% python3 -q
>>> import numpy as np
>>> import numpy.linalg as la
>>> np.set_printoptions(precision=3, suppress=True, linewidth=120, sign=" ")
>>> sig = 10 * 0.2 ** np.arange(4)
>>> O, _ = la.qr(np.array([[-0.2, -0.3, -0.9, -0.9],
...     [-1.0, 0.5, -1.2, -0.8],
...     [-0.2, -0.1, -0.4, -0.1],
...     [1.2, 1.5, -1.4, -0.6]]))
>>> rng = np.random.default_rng(6304)
>>> A = rng.normal(size=(29, 4)) * sig @ O
>>> A
array([[  0.752,  -0.97 ,   6.29 ,  -2.967],
       [ -1.634,  -0.816,  -3.377,   1.923],
       [ -0.397,  -1.636,   3.656,  -1.124],
       [  0.775,   0.474,   0.158,   0.648],
       [  0.362,   2.547,  -6.204,   2.265],
       [  2.016,  -3.328,  18.201,  -7.12 ],
       [  1.264,   3.549,  -6.862,   2.339],
       [ -0.29 ,  -4.251,  11.964,  -3.839],
       [  0.549,   2.235,  -4.359,   1.799],
       [ -1.195,   1.602,  -9.732,   3.739],
       [  1.124,  -0.873,   7.234,  -2.443],
       [ -1.233,  -3.198,   5.296,  -2.028],
       [ -0.19 ,  -1.661,   3.652,  -1.342],
       [  0.407,   3.579, -10.182,   3.607],
       [  1.739,   0.343,   5.069,  -1.939],
       [  1.67 ,  -0.117,   7.308,  -2.846],
       [  1.276,  -1.635,  10.054,  -4.001],
       [ -0.438,  -0.064,  -1.981,   0.548],
       [  4.998,  -1.647,  24.795,  -9.832],
       [ -1.508,   1.53 ,  -9.973,   4.418],
       [  1.968,  -1.277,  12.14 ,  -4.954],
       [  2.285,   0.972,   5.633,  -2.217],
       [ -2.008,  -1.528,  -2.467,   0.189],
       [ -2.447,  -3.527,   1.248,  -0.484],
       [  1.156,  -2.42 ,  12.042,  -4.68 ],
       [  1.677,   1.253,   3.109,  -1.279],
       [ -0.7  ,   6.08 , -21.688,   7.333],
       [ -0.89 ,  -0.816,  -0.664,   0.069],
       [ -0.258,   2.802,  -9.084,   3.054]])
>>> G = np.cov(A, rowvar=False)
>>> np.argsort(-A.std(axis=0).round(6), kind="stable")
array([ 2,  3,  1,  0])
>>> A.std(axis=0)
array([ 1.554,  2.383,  9.537,  3.608])
